$ python3 -q
>>> import numpy as np
>>> np.set_printoptions(precision=4, suppress=True, linewidth=100, floatmode="fixed")
>>> F = np.load("test0.npy")
>>> print(F)
[[-4 -2  4  5  3]
 [ 4  4  5  1  4]
 [ 0 -3  0  4  2]
 [-2 -4  0  4 -1]]
>>> w1 = np.array([[1, 0, 3, 2, 1, 3],
...     [1, 3, 0, 3, 0, 2],
...     [2, 0, 2, 1, 1, 1],
...     [0, 3, 2, 0, 1, 0],
...     [2, 3, 0, 0, 3, 0]])
>>> b = np.array([0, 0, 1, 0, 1, 0])
>>> H = np.maximum(F @ w1 + b, 0)
>>> print(np.linalg.matrix_rank(H))
4
>>> print((H > 0).mean(axis=0))
[0.7500 0.7500 1.0000 0.2500 0.7500 0.2500]
>>> C = np.array([[1, -8, -7],
...     [-6, -9, -5],
...     [-7, 8, 4],
...     [0, -3, 6],
...     [1, 6, -5],
...     [8, -8, 4]])
>>> print(H @ C)
[[-134  -80 -193]
 [ -88 -388  -82]
 [-105   49  -71]
 [ -21   24   12]]
>>> def softmax(z):
...     e = np.exp(z - z.max(axis=-1, keepdims=True))
...     return e / e.sum(axis=-1, keepdims=True)
... 
>>> print(softmax(F[3] + 4))
[0.0024 0.0003 0.0178 0.9729 0.0066]
>>> print(softmax(F).sum(axis=1))
[1.0000 1.0000 1.0000 1.0000]
>>> scores = F @ F.T / np.sqrt(5)
>>> print(softmax(scores).round(6).argmax(axis=1))
[0 1 0 3]
>>> print(softmax(scores)[3] @ F)
[-2.2722 -3.7091  0.5693  4.1423 -0.4121]
>>> print(np.round(softmax(scores + np.triu(np.full(scores.shape, -np.inf), 1)), 4) + 0)
[[1.0000 0.0000 0.0000 0.0000]
 [0.0000 1.0000 0.0000 0.0000]
 [0.7928 0.0000 0.2072 0.0000]
 [0.1423 0.0000 0.0062 0.8515]]
>>> x = np.array([2, 0, 0, -1, -2])
>>> print(np.linalg.norm(F @ x) <= np.linalg.norm(F, 2) * np.linalg.norm(x) + 1e-9)
True
>>> print((F @ x).argmax())
1
>>> print(F @ x)
[-19  -1  -8  -6]
>>> u = np.array([3, 5])
>>> print(np.convolve(F[1], u))
[12 32 35 28 17 20]
>>> print(np.correlate(F[1], F[2], "full"))
[  8  24  26  10   0   1  -3 -12   0]
>>> print(np.array([np.convolve(row, u, "same") for row in F]))
[[-12 -26   2  35  34]
 [ 12  32  35  28  17]
 [  0  -9 -15  12  26]
 [ -6 -22 -20  12  17]]
>>> print(np.cross(F[1, :3], F[2, :3]))
[ 15   0 -12]
>>> theta = np.radians(60)
>>> Rm = np.eye(5)
>>> Rm[0, 0] = Rm[3, 3] = np.cos(theta)
>>> Rm[0, 3], Rm[3, 0] = -np.sin(theta), np.sin(theta)
>>> print(Rm)
[[ 0.5000  0.0000  0.0000 -0.8660  0.0000]
 [ 0.0000  1.0000  0.0000  0.0000  0.0000]
 [ 0.0000  0.0000  1.0000  0.0000  0.0000]
 [ 0.8660  0.0000  0.0000  0.5000  0.0000]
 [ 0.0000  0.0000  0.0000  0.0000  1.0000]]
>>> B = F @ Rm.T
>>> print(round(float(np.linalg.det(Rm)), 4), np.trace(Rm))
1.0 4.0
>>> print(np.allclose(np.linalg.norm(F, axis=1), np.linalg.norm(B, axis=1)))
True
>>> print(B)
[[-6.3301 -2.0000  4.0000 -0.9641  3.0000]
 [ 1.1340  4.0000  5.0000  3.9641  4.0000]
 [-3.4641 -3.0000  0.0000  2.0000  2.0000]
 [-4.4641 -4.0000  0.0000  0.2679 -1.0000]]
>>> W0 = np.loadtxt("x.csv", delimiter=",")
>>> print(W0)
[[ 0.9255  0.2502 -0.0798]
 [ 0.2502  0.1601  0.2681]
 [-0.0798  0.2681  0.9144]]
>>> x = np.array([1, -2, -3])
>>> print(np.round((x - W0 @ x) @ (W0 @ x), 4))
-0.0
